$ python3 -q
>>> import numpy as np
>>> from numpy import linalg as LA
>>> np.set_printoptions(precision=1, suppress=True, linewidth=160)
>>> rd = lambda a: np.round(a, 1) + 0
>>> M = np.load("block12.npy")
>>> M
array([[ 0.3,  0.7,  1.4],
       [ 0. , -0.2, -4.6],
       [-1.2, -0.9, -0.2],
       [-0.3, -0.3,  4.4],
       [ 1.4, -1.1,  3.2],
       [-0.8, -0.1, -1.5],
       [ 0.1, -0.2,  0.7],
       [ 0.1,  0.8,  1.3],
       [-0.8,  1.3,  2.1],
       [ 1.4,  3.9,  9. ],
       [ 0.8, -0.1, -5.4],
       [ 0.5,  0.9,  0.9],
       [ 0. , -3. ,  0.4],
       [-1. ,  0.7,  1.3],
       [ 1.2, -0.7, -4.9],
       [-0.7,  0.7,  5.1],
       [-1.1, -1. ,  3. ],
       [ 0.8,  2.2, -0.4],
       [ 1.5, -0.8, -0.7],
       [ 0.4, -0.4,  1. ],
       [-1.1, -0.4, -4.2],
       [ 1.5, -1.3, -3.9],
       [ 0.7,  1.7,  4.3],
       [ 0.7, -0.1, -3.5],
       [-1.1,  1.9,  0.2],
       [ 1.5,  0.3, -3. ]])
>>> cen = (M - M.mean(axis=0)) / M.std(axis=0)
>>> np.argwhere(np.abs(cen) > 2)
array([[ 9,  1],
       [ 9,  2],
       [12,  1]])
>>> cen.std(axis=0)
array([1., 1., 1.])
>>> coef = LA.lstsq(np.delete(cen, 1, axis=1), cen[:, 1])[0]
>>> np.abs(coef).argmax()
np.int64(1)
>>> rd(1 - np.var(cen[:, 1] - np.delete(cen, 1, axis=1) @ coef))
np.float64(0.2)
>>> cen = M - M.mean(axis=0)
>>> vecs = LA.svd(cen)[2][:1]
>>> A2 = cen - cen @ vecs.T @ vecs
>>> rd(np.diag(vecs.T @ vecs))
array([0., 0., 1.])
>>> A2 = np.c_[M[:, :2] @ np.array([[5, 2], [3, 3]]), np.array([-2, -2, -3, -3, 5, -4, 4, -2, 4, -1, -4, 2, -4, -4, -3, -4, -4, -3, 2, 0, -1, 2, 0, 2, -4, -4])]
>>> rd(A2)
array([[ 3.6,  2.7, -2. ],
       [-0.6, -0.6, -2. ],
       [-8.7, -5.1, -3. ],
       [-2.4, -1.5, -3. ],
       [ 3.7, -0.5,  5. ],
       [-4.3, -1.9, -4. ],
       [-0.1, -0.4,  4. ],
       [ 2.9,  2.6, -2. ],
       [-0.1,  2.3,  4. ],
       [18.7, 14.5, -1. ],
       [ 3.7,  1.3, -4. ],
       [ 5.2,  3.7,  2. ],
       [-9. , -9. , -4. ],
       [-2.9,  0.1, -4. ],
       [ 3.9,  0.3, -3. ],
       [-1.4,  0.7, -4. ],
       [-8.5, -5.2, -4. ],
       [10.6,  8.2, -3. ],
       [ 5.1,  0.6,  2. ],
       [ 0.8, -0.4,  0. ],
       [-6.7, -3.4, -1. ],
       [ 3.6, -0.9,  2. ],
       [ 8.6,  6.5,  0. ],
       [ 3.2,  1.1,  2. ],
       [ 0.2,  3.5, -4. ],
       [ 8.4,  3.9, -4. ]])
>>> rd(LA.norm(LA.qr(M)[0].T @ A2, axis=0) ** 2 / ((A2 ** 2).sum(axis=0) + 1e-12))
array([1. , 1. , 0.1])
>>> LA.matrix_rank(A2)
np.int64(3)
>>> vec = np.array([-2, 1, 3])
>>> rhs = A2 @ vec
>>> rd(LA.solve(A2.T @ A2, A2.T @ rhs))
array([-2.,  1.,  3.])
>>> rng = np.random.default_rng(2084)
>>> rhs = rhs + 0.1 * rng.normal(size=26)
>>> rd(rhs)
array([-10.6,  -5.4,   3.3,  -5.5,   7.1,  -5.3,  11.8,  -9.1,  14.7, -25.9, -18. ,  -0.9,  -2.9,  -6. , -16.5,  -8.6,   0. , -22.1,  -3.5,  -2.1,   6.9,
        -2.1, -10.7,   0.7,  -8.9, -24.7])
>>> coef, *_ = LA.lstsq(A2, rhs)
>>> [round(float(LA.norm(LA.solve(A2.T @ A2 + lam * np.eye(3), A2.T @ rhs))), 2) for lam in (0, 1, 10, 100)]
[3.72, 3.69, 3.41, 2.27]
>>> coef.round()
array([-2.,  1.,  3.])
>>> vec = np.array([1, -2, -1])
>>> rhs = M @ vec
>>> rd(LA.pinv(M) @ M)
array([[1., 0., 0.],
       [0., 1., 0.],
       [0., 0., 1.]])
>>> rd(rhs)
array([ -2.5,   5. ,   0.8,  -4.1,   0.4,   0.9,  -0.2,  -2.8,  -5.5, -15.4,   6.4,  -2.2,   5.6,  -3.7,   7.5,  -7.2,  -2.1,  -3.2,   3.8,   0.2,   3.9,
         8. ,  -7. ,   4.4,  -5.1,   3.9])
>>> rhs = rhs + 0.3 * rng.normal(size=26)
>>> rd(rhs)
array([ -2.4,   5. ,   0.8,  -4.1,   0.3,   0.9,  -0.2,  -2.6,  -5.4, -15.7,   6.6,  -1.8,   5.8,  -3. ,   7.9,  -7.4,  -2. ,  -3.3,   4. ,   0.4,   4. ,
         8. ,  -6.8,   3.9,  -5.1,   3.9])
>>> coef, *_ = LA.lstsq(M, rhs)
>>> [round(float(LA.norm(LA.solve(M.T @ M + lam * np.eye(3), M.T @ rhs))), 2) for lam in (0, 1, 10, 100)]
[2.46, 2.4, 2.02, 1.17]
>>> rd(M.T @ (rhs - M @ coef))
array([0., 0., 0.])
>>> rd(coef)
array([ 1., -2., -1.])
>>> coef.round()
array([ 1., -2., -1.])
>>> E = np.load("x.npy")
>>> E
array([[3., 2., 2., 2., 0., 0.],
       [2., 3., 2., 2., 0., 0.],
       [2., 2., 3., 2., 0., 0.],
       [2., 2., 2., 3., 0., 0.],
       [0., 0., 0., 0., 3., 2.],
       [0., 0., 0., 0., 2., 3.]])
>>> w, vecs = LA.eigh(E)
>>> (w > 1e-8).sum(), (w < -1e-8).sum()
(np.int64(6), np.int64(0))
>>> rd(vecs.T @ vecs)
array([[1., 0., 0., 0., 0., 0.],
       [0., 1., 0., 0., 0., 0.],
       [0., 0., 1., 0., 0., 0.],
       [0., 0., 0., 1., 0., 0.],
       [0., 0., 0., 0., 1., 0.],
       [0., 0., 0., 0., 0., 1.]])
>>> np.abs(vecs[:, -1]).round(6).argmax()
np.int64(0)
>>> rd(LA.svd(E, compute_uv=False))
array([9., 5., 1., 1., 1., 1.])
>>> A2 = E / LA.norm(E, axis=1, keepdims=True)
>>> cov = A2 @ A2.T
>>> np.argwhere(np.triu(np.abs(cov) > 0.95, 1))
array([[0, 1],
       [0, 2],
       [0, 3],
       [1, 2],
       [1, 3],
       [2, 3]])
>>> rd(LA.norm(A2, axis=1))
array([1., 1., 1., 1., 1., 1.])
>>> rd(cov[5])
array([0. , 0. , 0. , 0. , 0.9, 1. ])
>>> (cov - 2 * np.eye(6)).round(6).argmax(axis=1)
array([1, 0, 0, 0, 5, 4])
>>> O, r_ = LA.qr(E)
>>> rd(O)
array([[-0.7,  0.6,  0.4, -0.3,  0. ,  0. ],
       [-0.4, -0.8,  0.4, -0.3,  0. ,  0. ],
       [-0.4, -0.1, -0.9, -0.3,  0. ,  0. ],
       [-0.4, -0.1,  0. ,  0.9,  0. ,  0. ],
       [ 0. ,  0. ,  0. ,  0. , -0.8, -0.6],
       [ 0. ,  0. ,  0. ,  0. , -0.6,  0.8]])
>>> rd(r_)
array([[-4.6, -4.4, -4.4, -4.4,  0. ,  0. ],
       [ 0. , -1.4, -0.7, -0.7,  0. ,  0. ],
       [ 0. ,  0. , -1.2, -0.4,  0. ,  0. ],
       [ 0. ,  0. ,  0. ,  1.2,  0. ,  0. ],
       [ 0. ,  0. ,  0. ,  0. , -3.6, -3.3],
       [ 0. ,  0. ,  0. ,  0. ,  0. ,  1.4]])
>>> np.allclose(r_.T @ r_, E.T @ E)
True
>>> O.shape, r_.shape
((6, 6), (6, 6))
>>> rd(np.sort(np.abs(LA.eigvals(E))))
array([1., 1., 1., 1., 5., 9.])
>>> np.allclose(E, E.T)
True
>>> rd(LA.matrix_power(E, 3))
array([[183., 182., 182., 182.,   0.,   0.],
       [182., 183., 182., 182.,   0.,   0.],
       [182., 182., 183., 182.,   0.,   0.],
       [182., 182., 182., 183.,   0.,   0.],
       [  0.,   0.,   0.,   0.,  63.,  62.],
       [  0.,   0.,   0.,   0.,  62.,  63.]])
>>> idx = rng.integers(0, 3, 4)
>>> X = np.triu((idx[:, None] == idx) & (rng.random((4, 4)) < 0.8), 1).astype(int)
>>> X += X.T
>>> X
array([[0, 1, 1, 0],
       [1, 0, 1, 0],
       [1, 1, 0, 0],
       [0, 0, 0, 0]])
>>> rd(LA.norm(X, 2) / LA.norm(X))
np.float64(0.8)
>>> LA.matrix_rank(X, rtol=0.1)
np.int64(3)
>>> W0 = np.array([[5.0, 4.0, 0.0, 0.0, 0.0, 0.0],
...     [3.0, 5.0, 0.0, 0.0, 0.0, 0.0],
...     [0.0, 0.0, 0.0, 3.0, 2.0, 1.0],
...     [0.0, 0.0, 0.0, 2.0, 0.0, 1.0],
...     [0.0, 0.0, 3.0, 3.0, 0.0, 1.0],
...     [0.0, 0.0, 2.0, 3.0, 1.0, 0.0]])
>>> (W0 != 0).astype(int)
array([[1, 1, 0, 0, 0, 0],
       [1, 1, 0, 0, 0, 0],
       [0, 0, 0, 1, 1, 1],
       [0, 0, 0, 1, 0, 1],
       [0, 0, 1, 1, 0, 1],
       [0, 0, 1, 1, 1, 0]])
>>> rd(LA.det(W0))
np.float64(143.0)
>>> W0 @ W0
array([[37., 40.,  0.,  0.,  0.,  0.],
       [30., 37.,  0.,  0.,  0.,  0.],
       [ 0.,  0.,  8., 15.,  1.,  5.],
       [ 0.,  0.,  2.,  7.,  1.,  2.],
       [ 0.,  0.,  2., 18.,  7.,  6.],
       [ 0.,  0.,  3., 15.,  4.,  6.]])
>>> (LA.matrix_power((W0 != 0) + (W0.T != 0) + np.eye(6), 6) > 0).astype(int)
array([[1, 1, 0, 0, 0, 0],
       [1, 1, 0, 0, 0, 0],
       [0, 0, 1, 1, 1, 1],
       [0, 0, 1, 1, 1, 1],
       [0, 0, 1, 1, 1, 1],
       [0, 0, 1, 1, 1, 1]])
>>> A2 = LA.inv(W0)
>>> rd(LA.det(W0) * LA.det(A2))
np.float64(1.0)
>>> rd(A2)
array([[ 0.4, -0.3,  0. ,  0. ,  0. ,  0. ],
       [-0.2,  0.4,  0. ,  0. ,  0. ,  0. ],
       [ 0. ,  0. ,  0.1, -0.5,  0.5, -0.2],
       [ 0. ,  0. , -0.3,  0.6, -0.4,  0.5],
       [ 0. ,  0. ,  0.6, -0.8,  0.2, -0.3],
       [ 0. ,  0. ,  0.5, -0.3,  0.7, -1.1]])
>>> rd(LA.cond(W0))
np.float64(17.0)
>>> (np.abs(A2) > 1e-9).astype(int)
array([[1, 1, 0, 0, 0, 0],
       [1, 1, 0, 0, 0, 0],
       [0, 0, 1, 1, 1, 1],
       [0, 0, 1, 1, 1, 1],
       [0, 0, 1, 1, 1, 1],
       [0, 0, 1, 1, 1, 1]])
>>> vec = np.array([-9, 6, 8, -1, 8, 1])
>>> rhs = W0 @ vec
>>> rhs
array([-21.,   3.,  14.,  -1.,  22.,  21.])
>>> rd(LA.solve(W0, rhs + W0[:, 5]))
array([-9.,  6.,  8., -1.,  8.,  2.])
>>> rd(LA.solve(W0, W0[:, 1]))
array([0., 1., 0., 0., 0., 0.])
>>> rd(LA.solve(W0, -3 * rhs))
array([ 27., -18., -24.,   3., -24.,  -3.])
>>> r0 = np.array([-5, 0, 2, 5, -1, 5])
>>> A2 = W0 + np.outer(r0, np.eye(6)[4])
>>> A2
array([[ 5.,  4.,  0.,  0., -5.,  0.],
       [ 3.,  5.,  0.,  0.,  0.,  0.],
       [ 0.,  0.,  0.,  3.,  4.,  1.],
       [ 0.,  0.,  0.,  2.,  5.,  1.],
       [ 0.,  0.,  3.,  3., -1.,  1.],
       [ 0.,  0.,  2.,  3.,  6.,  0.]])
>>> LA.matrix_rank(A2 - W0)
np.int64(1)
>>> cov = W0.T @ W0
>>> rd(LA.eigvalsh(cov)[::-1])
array([72.7, 43.5,  6.6,  2.3,  1.7,  0.3])
>>> cov
array([[34., 35.,  0.,  0.,  0.,  0.],
       [35., 41.,  0.,  0.,  0.,  0.],
       [ 0.,  0., 13., 15.,  2.,  3.],
       [ 0.,  0., 15., 31.,  9.,  8.],
       [ 0.,  0.,  2.,  9.,  5.,  2.],
       [ 0.,  0.,  3.,  8.,  2.,  3.]])
>>> rd(LA.svd(W0, compute_uv=False) ** 2)
array([72.7, 43.5,  6.6,  2.3,  1.7,  0.3])
>>> np.allclose(cov, cov.T)
True
>>> s = 5 * 0.2 ** np.arange(3)
>>> O, _ = LA.qr(np.array([[0.2, 0.7, -0.5], [-2.1, -0.5, 1.8], [-0.4, -0.3, 2.0]]))
>>> A = rng.normal(size=(27, 3)) * s @ O
>>> rd(A)
array([[ 1.5, -0.8,  0.1],
       [ 0.3,  0. ,  0. ],
       [ 1.7,  5.2, -1.9],
       [-1.2, -2.1,  0.6],
       [-0.1, -3.9,  1.2],
       [-0.5, -2. ,  1.2],
       [-0.4, -0.6,  0.3],
       [ 0.5, -4.3,  0.9],
       [ 0.1,  1.7, -0.4],
       [ 1.2, 11.1, -3.6],
       [-1. ,  1.5,  0. ],
       [ 0. ,  0.9, -0.4],
       [-1.9,  1.2,  0.1],
       [ 0.6,  0.9, -0.1],
       [-0.3,  0.4, -0.1],
       [-0.3,  3.7, -0.8],
       [ 1.6,  5.7, -1.8],
       [-1.2, -8.7,  3. ],
       [ 0.7, -2. ,  0.3],
       [ 1.2,  4.7, -1.5],
       [ 2.4,  4.8, -1.7],
       [ 0. , -7. ,  2. ],
       [ 1. ,  4.1, -1.4],
       [-0.3, -2.2,  0.6],
       [-0.4, -2.4,  1.1],
       [ 0.8, -3.7,  0.5],
       [-1.4, -2.8,  1.5]])
>>> vec = np.array([6, 7, 6])
>>> rhs = A @ vec
>>> rd(LA.lstsq(A, rhs)[0])
array([6., 7., 6.])
>>> rd(LA.pinv(A) @ A)
array([[1., 0., 0.],
       [0., 1., 0.],
       [0., 0., 1.]])
>>> rd(LA.solve(A.T @ A, A.T @ rhs))
array([6., 7., 6.])
>>> rhs = rhs + 0.1 * rng.normal(size=27)
>>> rd(rhs)
array([  4. ,   1.5,  35. , -18.8, -20.8, -10.1,  -4.4, -21. ,  10. ,  63.5,   4.3,   3.7,  -2.4,   8.9,   1. ,  19.3,  38.8, -49.8,  -8.4,  31.2,  38. ,
       -37.1,  25.9, -13.9, -12.6, -18. , -19.7])
>>> coef, *_ = LA.lstsq(A, rhs)
>>> coef.round()
array([6., 7., 6.])
>>> rd(coef)
array([6. , 7. , 5.9])
>>> rd(LA.norm(rhs - A @ coef))
np.float64(0.6)
>>> cov = np.cov(A, rowvar=False)
>>> cov.shape
(3, 3)
>>> rd(LA.eigvalsh(cov)[::-1])
array([20.2,  0.8,  0. ])
>>> J = np.load("dump.npy")
>>> J
array([[-37.4, -19.3,  15.3,   0.2,   1.3,  15.4],
       [-37.8, -20.2,  15.1,   0.8,   1.2,  16.2],
       [  2.1,  -6.3,   6.4,   9.4,  25.7, -10.3],
       [-37. , -19.5,  15. ,   0.3,   1.2,  16.8],
       [ -2.7, -33.7,  12.7, -14.3,  22.2,  -0.8],
       [  1.5,  -6. ,   6. ,   6.8,  28.3, -11. ],
       [  2.1,  -5.1,   5.3,   9.2,  25. , -10.9],
       [  1.4,  -7. ,   5.5,   7. ,  25. , -10.9],
       [  2.6,  -6.6,   5.5,   8.2,  25.6,  -9.6],
       [  3.5,  -6. ,   7.2,   7.4,  26.4,  -9.6],
       [-39.3, -20.5,  15.4,  -1.8,   0.8,  15.9],
       [-37.4, -18.2,  15.7,  -0.3,   0. ,  16.4],
       [ -1.5, -34.2,  13.6, -14.9,  22.1,   0.1],
       [ -1.6, -31.8,  11.2, -13.8,  22. ,   0.8],
       [ -0.6, -34.4,  10.8, -15.7,  21.4,  -0.8],
       [ -2.7, -33.1,  11.5, -11.8,  22.4,  -1.5],
       [ -2.9, -33.1,  12.4, -14.5,  22.8,  -1.1],
       [-38.3, -20.8,  15.4,  -0.1,   1.2,  16.8],
       [-39. , -19.5,  16.2,   1.6,   0.2,  15.8],
       [-39.5, -19.6,  16.5,   0.8,   0.8,  17.6],
       [ -2.9, -32.5,  11.1, -14.3,  21.4,   0. ]])
>>> O, vecs = LA.qr(W0[:, :3])[0], LA.qr(W0[:, 3:])[0]
>>> s = LA.svd(O.T @ vecs, compute_uv=False)
>>> rd(np.degrees(np.arccos(s.clip(0, 1))))
array([22.1, 90. , 90. ])
>>> rd(LA.norm(O @ O.T - vecs @ vecs.T, 2))
np.float64(1.0)
>>> (s > 0.9).sum()
np.int64(1)
>>> data = np.loadtxt("m.csv", delimiter=",")
>>> data
array([[-1.3,  0.5, -4.4,  1.2,  5.3],
       [-3. , -0.7, -4.3,  3.7,  3.5],
       [-4.1, -2.1, -1.4,  5.4,  0. ],
       [-4.4, -0.8, -6.4,  4.9,  5.9],
       [ 1.5,  2.8, -5.3, -1.4,  5. ],
       [-7.1, -4.5, -1.3,  7.9,  1.4],
       [-3.3,  0.2, -6.8,  3.5,  6.5],
       [ 0.6,  0.8, -0.9, -0.2,  0.7],
       [ 0.1,  0.5, -2.4, -0.1,  3. ],
       [-3. , -1.8, -0.8,  3.1,  0.9],
       [-3.3, -0.1, -6.5,  4.4,  5.4],
       [ 1.8,  2.8, -4.8, -1.4,  3.8],
       [-3.4, -0.4, -5. ,  3.7,  4.6],
       [-5.9, -3.5, -0.8,  6.3,  0.8],
       [-2.7, -1. , -1.8,  2.8,  1.8],
       [-2.3, -0.9, -1.8,  1.8,  2.7],
       [-0.8,  0.5, -3. ,  0.9,  2.9],
       [-5.9, -3.8, -0.2,  7.2, -1.1],
       [-3.8, -1.9, -1.4,  4.2,  1.1],
       [-0.8, -0.2, -0.7,  1.3,  0.1],
       [-3.5, -1.3, -3.2,  4. ,  2.8],
       [-0.7,  0.6, -4. , -0.1,  5.1],
       [-6.1, -4.6,  1.5,  7.6, -3.2],
       [-0.9,  0. , -2. ,  0.4,  3.4],
       [-3.7, -0.9, -5. ,  4.4,  3.7],
       [-5.6, -2.9, -2.7,  6. ,  2.8],
       [-1. ,  0.4, -2.4,  1.8,  0.9],
       [-2.8, -0.8, -3.2,  2.1,  4.8],
       [-0.9, -0.3, -1.4,  1. ,  1.1],
       [-6.4, -3.8, -1.7,  7.4,  1.1],
       [-2.4, -1.8,  0.6,  3.1, -1.2],
       [-5. , -3.6,  0.7,  6.1, -1.4],
       [-5.1, -2.1, -3.6,  5.5,  3.6]])
>>> cent = data[[16, 23]].astype(float)
>>> for _ in range(7):
...     idx = LA.norm(data[:, None] - cent, axis=-1).argmin(axis=1)
...     cent = np.array([data[idx == j].mean(axis=0) for j in range(2)])
... 
>>> idx
array([0, 0, 1, 0, 0, 1, 0, 0, 0, 1, 0, 0, 0, 1, 0, 0, 0, 1, 1, 0, 0, 0, 1, 0, 0, 1, 0, 0, 0, 1, 1, 1, 1])
>>> rd(cent[1] - cent[0])
array([-3.4, -3.1,  2.7,  4. , -3.1])
>>> np.bincount(idx)
array([21, 12])
